>>> import numpy as np
>>> np.set_printoptions(precision=3, suppress=True, linewidth=160, floatmode="fixed")
>>> def rnd(a):
...     return np.round(a, 3) + 0
... 
>>> K = np.loadtxt("out13.csv", delimiter=",")
>>> print(rnd(K))
[[ 20.586  -8.808 -36.775  -5.331  36.874 -43.228]
 [ 16.617  -5.613 -27.988  -3.589  28.290 -35.487]
 [ 15.562  -4.806 -25.724  -3.163  26.061 -33.438]
 [ 13.400  -3.219 -21.198  -2.347  21.578 -29.252]
 [ 12.118  -2.326 -18.590  -1.901  18.975 -26.773]
 [ 12.113  -2.323 -18.580  -1.899  18.965 -26.764]
 [  8.832  -0.241 -12.223  -0.914  12.547 -20.433]
 [  7.882   0.294 -10.481  -0.677  10.765 -18.597]
 [  6.199   1.145  -7.529  -0.319   7.714 -15.330]
 [  2.320   2.333  -1.661   0.096   1.474  -7.558]
 [  1.359   2.287  -0.542   0.071   0.240  -5.444]
 [  0.848   2.125  -0.053   0.027  -0.304  -4.213]
 [  0.447   1.862   0.244  -0.025  -0.628  -3.119]
 [  0.447   1.861   0.245  -0.025  -0.628  -3.117]
 [  0.329   1.741   0.309  -0.044  -0.693  -2.753]
 [ -0.043   0.868   0.301  -0.095  -0.573  -1.032]
 [ -0.045   0.293   0.114  -0.049  -0.223  -0.309]
 [  0.041  -0.180  -0.073   0.040   0.148   0.175]
 [  0.374  -1.069  -0.415   0.357   0.973   0.940]
 [  1.281  -2.399  -0.639   1.380   2.388   2.031]
 [  1.511  -2.639  -0.595   1.678   2.655   2.260]
 [  2.392  -3.353  -0.116   2.975   3.441   3.135]
 [  2.569  -3.463   0.038   3.265   3.557   3.318]
 [  3.521  -3.887   1.198   5.005   3.950   4.390]
 [  3.612  -3.914   1.339   5.188   3.967   4.502]
 [  4.405  -4.044   2.800   6.910   3.963   5.563]
 [  5.096  -4.008   4.436   8.617   3.723   6.635]
 [  5.136  -4.002   4.541   8.721   3.702   6.701]
 [  5.503  -3.919   5.571   9.719   3.470   7.341]
 [  5.897  -3.782   6.806  10.865   3.140   8.087]
 [  6.109  -3.687   7.528  11.515   2.926   8.516]
 [  6.670  -3.357   9.654  13.360   2.225   9.752]
 [  6.707  -3.331   9.805  13.488   2.171   9.839]
 [  6.938  -3.157  10.786  14.309   1.816  10.399]
 [  6.946  -3.151  10.821  14.338   1.803  10.419]
 [  8.494  -1.335  19.238  20.917  -1.729  15.096]
 [  8.619  -1.130  20.085  21.546  -2.118  15.559]]
>>> G = np.cov(K, rowvar=False)
>>> print(np.argsort(-K.std(axis=0).round(6), kind="stable"))
[5 2 4 3 0 1]
>>> print(np.argwhere(np.triu(np.abs(np.corrcoef(K.T)) > 0.8, 1)))
[[0 4]
 [2 3]
 [2 4]
 [2 5]
 [4 5]]
>>> B = np.array([[1, 1, 0, 2, 2, 2, 0, 1],
...     [3, 3, 1, 2, 1, 1, 2, 0],
...     [0, 1, 0, 1, 0, 0, 0, 1],
...     [0, 0, 1, 3, 0, 1, 0, 3],
...     [0, 0, 1, 3, 1, 3, 2, 0],
...     [3, 1, 1, 2, 3, 3, 2, 1],
...     [3, 3, 2, 2, 3, 1, 1, 1],
...     [1, 2, 1, 1, 1, 1, 2, 1]])
>>> m1 = np.tril(B)
>>> print(m1)
[[1 0 0 0 0 0 0 0]
 [3 3 0 0 0 0 0 0]
 [0 1 0 0 0 0 0 0]
 [0 0 1 3 0 0 0 0]
 [0 0 1 3 1 0 0 0]
 [3 1 1 2 3 3 0 0]
 [3 3 2 2 3 1 1 0]
 [1 2 1 1 1 1 2 1]]
>>> print(rnd(np.trace(np.linalg.pinv(m1) @ m1)))
7.0
>>> print(np.abs(np.diag(np.linalg.qr(m1)[1])) > 1e-9)
[ True  True  True  True  True  True  True False]
>>> try:
...     np.linalg.inv(m1)
... except np.linalg.LinAlgError as e:
...     print(repr(e))
... 
LinAlgError('Singular matrix')
>>> print(np.linalg.lstsq(m1[:-1].T, m1[-1])[2])
6
>>> rk = np.linalg.matrix_rank(m1)
>>> print(rk)
7
>>> null = np.linalg.svd(m1)[2][rk:].T
>>> print(rnd(m1 @ null))
[[0.000]
 [0.000]
 [0.000]
 [0.000]
 [0.000]
 [0.000]
 [0.000]
 [0.000]]
>>> print([int(np.linalg.matrix_rank(np.delete(m1, i, axis=0))) for i in range(8)])
[7, 7, 7, 6, 6, 6, 6, 6]
>>> print(null.shape)
(8, 1)
>>> print([int(np.linalg.matrix_rank(m1[:, :j + 1])) for j in range(8)])
[1, 2, 3, 4, 5, 6, 7, 7]
>>> print(rnd(null[:, 0] / null[np.abs(null[:, 0]).round(6).argmax(), 0]))
[ 0.000  0.000  0.529 -0.176  0.000 -0.059 -0.647  1.000]
>>> print(m1.reshape(-1, 2))
[[1 0]
 [0 0]
 [0 0]
 [0 0]
 [3 3]
 [0 0]
 [0 0]
 [0 0]
 [0 1]
 [0 0]
 [0 0]
 [0 0]
 [0 0]
 [1 3]
 [0 0]
 [0 0]
 [0 0]
 [1 3]
 [1 0]
 [0 0]
 [3 1]
 [1 2]
 [3 3]
 [0 0]
 [3 3]
 [2 2]
 [3 1]
 [1 0]
 [1 2]
 [1 1]
 [1 1]
 [2 1]]
>>> print(m1.ravel(order="F"))
[1 3 0 0 0 3 3 1 0 3 1 0 0 1 3 2 0 0 0 1 1 1 2 1 0 0 0 3 3 2 2 1 0 0 0 0 1 3 3 1 0 0 0 0 0 3 1 1 0 0 0 0 0 0 1 2 0 0 0 0 0 0 0 1]
>>> blk = m1.reshape(8, 2, -1)
>>> print(blk[:, 0])
[[1 0 0 0]
 [3 3 0 0]
 [0 1 0 0]
 [0 0 1 3]
 [0 0 1 3]
 [3 1 1 2]
 [3 3 2 2]
 [1 2 1 1]]
>>> print(blk.transpose(1, 0, 2))
[[[1 0 0 0]
  [3 3 0 0]
  [0 1 0 0]
  [0 0 1 3]
  [0 0 1 3]
  [3 1 1 2]
  [3 3 2 2]
  [1 2 1 1]]

 [[0 0 0 0]
  [0 0 0 0]
  [0 0 0 0]
  [0 0 0 0]
  [1 0 0 0]
  [3 3 0 0]
  [3 1 1 0]
  [1 1 2 1]]]
>>> print(blk.sum(axis=1))
[[1 0 0 0]
 [3 3 0 0]
 [0 1 0 0]
 [0 0 1 3]
 [1 0 1 3]
 [6 4 1 2]
 [6 4 3 2]
 [2 3 3 2]]
>>> print(blk.shape)
(8, 2, 4)
>>> print(np.einsum("ihd,ihd->ih", blk, blk))
[[ 1  0]
 [18  0]
 [ 1  0]
 [10  0]
 [10  1]
 [15 18]
 [26 11]
 [ 7  7]]
>>> print(np.einsum("ihd,jhd->hij", blk, blk).shape)
(2, 8, 8)
>>> print(np.linalg.cond(m1) > 100)
True
>>> print(rnd(np.linalg.norm(m1, 2) / np.linalg.norm(m1)))
0.839
>>> print(np.linalg.matrix_rank(m1, rtol=0.1))
5
>>> left, sigma, VT = np.linalg.svd(m1)
>>> vecs = VT[:(sigma > 1e-8).sum()]
>>> rng = np.random.default_rng(54239)
>>> vec = m1[1] + 3 * m1[2] + rng.integers(2) * np.eye(8)[1]
>>> print(vec)
[3.000 7.000 0.000 0.000 0.000 0.000 0.000 0.000]
>>> print(np.linalg.matrix_rank(np.vstack([m1, vec])))
7
>>> print(rnd(np.linalg.norm(vec - vecs.T @ vecs @ vec)))
0.0
>>> print(np.allclose(vecs.T @ vecs @ vec, vec))
True
>>> data = np.loadtxt("mat.csv", delimiter=",")
>>> print(data)
[[0.000 1.000 1.000 0.000 0.000 0.000 0.000 0.000 0.000]
 [1.000 0.000 1.000 0.000 0.000 0.000 0.000 0.000 0.000]
 [1.000 1.000 0.000 0.000 0.000 0.000 1.000 0.000 0.000]
 [0.000 0.000 0.000 0.000 0.000 1.000 0.000 1.000 1.000]
 [0.000 0.000 0.000 0.000 0.000 1.000 0.000 1.000 1.000]
 [0.000 0.000 0.000 1.000 1.000 0.000 0.000 1.000 1.000]
 [0.000 0.000 1.000 0.000 0.000 0.000 0.000 0.000 0.000]
 [0.000 0.000 0.000 1.000 1.000 1.000 0.000 0.000 1.000]
 [0.000 0.000 0.000 1.000 1.000 1.000 0.000 1.000 0.000]]
>>> W = np.array([[-5, 8, 1],
...     [-7, 5, 9],
...     [-2, 2, 0],
...     [1, 1, -8],
...     [4, -9, 0],
...     [2, 1, -8],
...     [1, 9, -1],
...     [5, -5, -4],
...     [-2, 0, -8]])
>>> b = np.array([-1, 1, 5])
>>> H = np.maximum(data @ W + b, 0)
>>> print(H)
[[ 0.000  8.000 14.000]
 [ 0.000 11.000  6.000]
 [ 0.000 23.000 14.000]
 [ 4.000  0.000  0.000]
 [ 4.000  0.000  0.000]
 [ 7.000  0.000  0.000]
 [ 0.000  3.000  5.000]
 [ 4.000  0.000  0.000]
 [11.000  0.000  0.000]]
>>> basis = np.array([[-3, 1, 1], [3, 2, -1], [0, -1, 2]])
>>> print(H @ basis)
[[ 24.000   2.000  20.000]
 [ 33.000  16.000   1.000]
 [ 69.000  32.000   5.000]
 [-12.000   4.000   4.000]
 [-12.000   4.000   4.000]
 [-21.000   7.000   7.000]
 [  9.000   1.000   7.000]
 [-12.000   4.000   4.000]
 [-33.000  11.000  11.000]]
>>> rk = np.linalg.matrix_rank(data)
>>> print(rk)
8
>>> null = np.linalg.svd(data)[2][rk:].T
>>> print(rnd(data @ null))
[[0.000]
 [0.000]
 [0.000]
 [0.000]
 [0.000]
 [0.000]
 [0.000]
 [0.000]
 [0.000]]
>>> print(rnd(null[:, 0] / null[np.abs(null[:, 0]).round(6).argmax(), 0]))
[ 0.000  0.000  0.000  1.000 -1.000  0.000  0.000  0.000  0.000]
>>> print(np.allclose(data @ null, 0))
True
>>> print(null.shape)
(9, 1)
>>> print([int(np.linalg.matrix_rank(data[:i])) for i in range(1, len(data) + 1)])
[1, 2, 3, 4, 4, 5, 6, 7, 8]
>>> print(rnd(np.linalg.det(data)))
0.0
>>> print((data != 0).astype(int))
[[0 1 1 0 0 0 0 0 0]
 [1 0 1 0 0 0 0 0 0]
 [1 1 0 0 0 0 1 0 0]
 [0 0 0 0 0 1 0 1 1]
 [0 0 0 0 0 1 0 1 1]
 [0 0 0 1 1 0 0 1 1]
 [0 0 1 0 0 0 0 0 0]
 [0 0 0 1 1 1 0 0 1]
 [0 0 0 1 1 1 0 1 0]]
>>> A = np.load("w.npy")
>>> print(rnd(A))
[[-0.552  0.016  0.327]
 [ 0.408 -0.177  0.111]
 [ 0.000 -0.331 -0.379]
 [ 0.120 -0.130 -0.749]
 [ 0.000  0.883 -0.262]
 [-0.168  0.174 -0.164]
 [-0.697 -0.181 -0.284]]
>>> vec = np.array([3, 4, 3])
>>> y = A @ vec
>>> print(rnd(y))
[-0.613  0.852 -2.461 -2.407  2.745 -0.298 -3.664]
>>> y = y + 0.1 * rng.normal(size=7)
>>> print(rnd(y))
[-0.556  0.844 -2.419 -2.467  2.695 -0.373 -3.640]
>>> b, *_ = np.linalg.lstsq(A, y)
>>> print(rnd(A.T @ (y - A @ b)))
[0.000 0.000 0.000]
>>> print(rnd(np.linalg.norm(y - A @ b)))
0.082
>>> print([round(float(np.linalg.norm(np.linalg.solve(A.T @ A + lam * np.eye(3), A.T @ y))), 2) for lam in (0, 1, 10, 100)])
[5.8, 2.9, 0.53, 0.06]
>>> W = np.array([[-3, -3, 0], [0, 1, -1], [2, -1, 1]])
>>> b = np.array([3, 0, -2])
>>> H = np.maximum(A @ W + b, 0)
>>> print(np.linalg.matrix_rank(H))
2
>>> print(rnd((H > 0).mean(axis=0)))
[1.000 0.857 0.000]
>>> print((H > 0).astype(int))
[[1 1 0]
 [1 0 0]
 [1 1 0]
 [1 1 0]
 [1 1 0]
 [1 1 0]
 [1 1 0]]
>>> basis = np.array([[2, 3, 2], [2, -1, 1], [-1, 0, -2]])
>>> print((H @ basis).round(6).argmax(axis=1))
[1 1 1 1 0 1 0]
>>> feats = np.load("run15.npy")
>>> print(feats)
[[-2.000  0.000  0.000]
 [ 0.000 -2.000  0.000]
 [ 0.000  0.000 -2.000]]
>>> def softmax(z):
...     e = np.exp(z - z.max(axis=-1, keepdims=True))
...     return e / e.sum(axis=-1, keepdims=True)
... 
>>> print(rnd(softmax(feats[2] + -2)))
[0.468 0.468 0.063]
>>> S = feats @ feats.T / np.sqrt(3)
>>> print(softmax(S).round(6).argmax(axis=1))
[0 1 2]
>>> print(rnd(softmax(S)))
[[0.834 0.083 0.083]
 [0.083 0.834 0.083]
 [0.083 0.083 0.834]]
>>> print(rnd(softmax(S)[2] @ feats))
[-0.166 -0.166 -1.669]
>>> print(rnd(softmax(S + np.triu(np.full(S.shape, -np.inf), 1))))
[[1.000 0.000 0.000]
 [0.090 0.910 0.000]
 [0.083 0.083 0.834]]
>>> print((np.linalg.matrix_power((feats != 0) + (feats.T != 0) + np.eye(3), 3) > 0).astype(int))
[[1 0 0]
 [0 1 0]
 [0 0 1]]
>>> print(rnd(np.linalg.matrix_power(feats - np.diag(np.diag(feats)), 3)))
[[0.000 0.000 0.000]
 [0.000 0.000 0.000]
 [0.000 0.000 0.000]]
>>> print(np.prod(np.diag(feats)), rnd(np.linalg.det(feats)))
-8.0 -8.0
>>> print(feats @ feats)
[[4.000 0.000 0.000]
 [0.000 4.000 0.000]
 [0.000 0.000 4.000]]
>>> print(np.linalg.matrix_rank(feats - feats[0, 0] * np.eye(3)))
0
>>> print(rnd(np.sort(np.linalg.eigvals(feats))))
[-2.000 -2.000 -2.000]
>>> w, vecs = np.linalg.eig(feats)
>>> print(np.prod(w))
-8.0
>>> print(rnd(np.sort(np.linalg.eigvals(feats @ feats))))
[4.000 4.000 4.000]
>>> print(rnd(np.sort(np.linalg.eigvals(np.linalg.inv(feats)))))
[-0.500 -0.500 -0.500]
>>> print(w)
[-2.000 -2.000 -2.000]
>>> B = K + rng.integers(-2, 3, (37, 3)) @ rng.integers(-2, 3, (3, 6))
>>> print(rnd(B))
[[ 18.586 -10.808 -40.775 -11.331  38.874 -41.228]
 [ 24.617  -7.613 -27.988  -9.589  32.290 -29.487]
 [ 12.562  -8.806 -27.724   0.837  23.061 -39.438]
 [ 22.400  -7.219 -21.198  -6.347  24.578 -25.252]
 [ 16.118 -11.326 -21.590  -0.901  17.975 -30.773]
 [ 10.113   2.677 -15.580   1.101  17.965 -26.764]
 [  7.832  -1.241 -14.223  -3.914  13.547 -19.433]
 [ 10.882  -6.706 -13.481  -1.677  10.765 -20.597]
 [ 10.199  -2.855  -9.529  -4.319   9.714 -13.330]
 [  0.320   6.333  -1.661  -3.904   3.474  -3.558]
 [ -2.641  -1.713  -1.542   8.071  -4.760 -14.444]
 [ -1.152   0.125  -4.053  -5.973   1.696  -2.213]
 [  3.447  -2.138  -0.756  -0.025  -0.628  -4.119]
 [  6.447   1.861   1.245  -4.025   2.372   1.883]
 [ -7.671   3.741   0.309   5.956  -4.693  -8.753]
 [  1.957  -3.132   0.301   3.905  -2.573  -5.032]
 [ -2.045   2.293   1.114   1.951  -1.223  -1.309]
 [  4.041  -9.180  -3.073   1.040  -0.852  -3.825]
 [ -0.626  -5.069  -4.415  -3.643   1.973   0.940]
 [  0.281   0.601   2.361   6.380   0.388   0.031]
 [  3.511   1.361   2.405   1.678   3.655   5.260]
 [ -1.608   5.647   2.884   1.975   4.441   7.135]
 [ -4.431  -3.463   0.038  11.265  -1.443  -4.682]
 [  5.521   0.113   4.198   5.005   4.950   7.390]
 [  3.612  -2.914   4.339  12.188   0.967   0.502]
 [ -0.595  -3.044   3.800  13.910  -0.037  -0.437]
 [  0.096  -6.008   3.436  14.617  -0.277  -0.365]
 [  2.136  -2.002   6.541  14.721   0.702   2.701]
 [  1.503   0.081   7.571  13.719   1.470   5.341]
 [  9.897  -7.782   4.806   6.865   5.140  10.087]
 [  2.109   2.313   8.528   9.515   3.926  11.516]
 [  8.670 -10.357   7.654  16.360   0.225   4.752]
 [  6.707  -8.331   8.805  18.488  -0.829   3.839]
 [  7.938  -5.157  10.786  16.309   0.816   8.399]
 [ 13.946  -3.151  10.821   6.338   6.803  18.419]
 [  4.494  -2.335  20.238  29.917  -6.729   7.096]
 [  6.619  -1.130  22.085  29.546  -6.118   9.559]]
>>> print(rnd(np.linalg.svd(B - K, compute_uv=False)))
[46.276 31.234 16.762  0.000  0.000  0.000]
